% python3 -q
>>> import numpy as np
>>> from numpy import linalg as LA
>>> np.set_printoptions(suppress=True, linewidth=140)
>>> def rnd(a):
...     return np.round(a, 2) + 0
... 
>>> mat = np.array([[4.45, 2.47, 0.78, -7.26, -15.01, 1.03, -1.03],
...     [0.84, 1.24, 0.02, -0.24, -3.67, 3.42, 0.82],
...     [1.85, -1.19, -2.19, -4.57, 0.0, -4.63, -1.4],
...     [3.7, 1.47, 4.97, -0.37, -7.38, 3.07, -2.32],
...     [1.32, 1.0, 5.1, 1.43, -0.09, 1.36, 1.25]])
>>> Y = mat / np.sqrt((mat ** 2).mean(axis=1, keepdims=True))
>>> rnd(Y[1])
array([ 0.42,  0.62,  0.01, -0.12, -1.83,  1.71,  0.41])
>>> LA.matrix_rank(Y) == LA.matrix_rank(mat)
np.True_
>>> rnd(LA.svd(mat, compute_uv=False))
array([20.  , 10.  ,  5.  ,  2.5 ,  1.25])
>>> np.unravel_index(np.abs(mat).argmax(), mat.shape)
(np.int64(0), np.int64(4))
>>> rnd(mat.sum(axis=1))
array([-14.57,   2.43, -12.13,   3.14,  11.37])
>>> np.count_nonzero(mat)
np.int64(34)
>>> rnd(LA.norm(mat))
np.float64(23.08)
>>> rnd(mat.sum(axis=0))
array([ 12.16,   4.99,   8.68, -11.01, -26.15,   4.25,  -2.68])
>>> np.abs(mat).max()
np.float64(15.01)
>>> def softmax(z):
...     e = np.exp(z - z.max(axis=-1, keepdims=True))
...     return e / e.sum(axis=-1, keepdims=True)
... 
>>> rnd(softmax(mat).sum(axis=1))
array([1., 1., 1., 1., 1.])
>>> rnd(softmax(mat[4] + 4))
array([0.02, 0.01, 0.9 , 0.02, 0.  , 0.02, 0.02])
>>> S = mat @ mat.T / np.sqrt(7)
>>> rnd(softmax(S))
array([[1. , 0. , 0. , 0. , 0. ],
       [1. , 0. , 0. , 0. , 0. ],
       [0. , 0. , 1. , 0. , 0. ],
       [1. , 0. , 0. , 0. , 0. ],
       [0. , 0. , 0. , 0.4, 0.6]])
>>> softmax(S).round(6).argmax(axis=1)
array([0, 0, 2, 0, 4])
>>> rnd(softmax(S)[4] @ mat)
array([ 2.26,  1.19,  5.05,  0.72, -2.98,  2.04, -0.17])
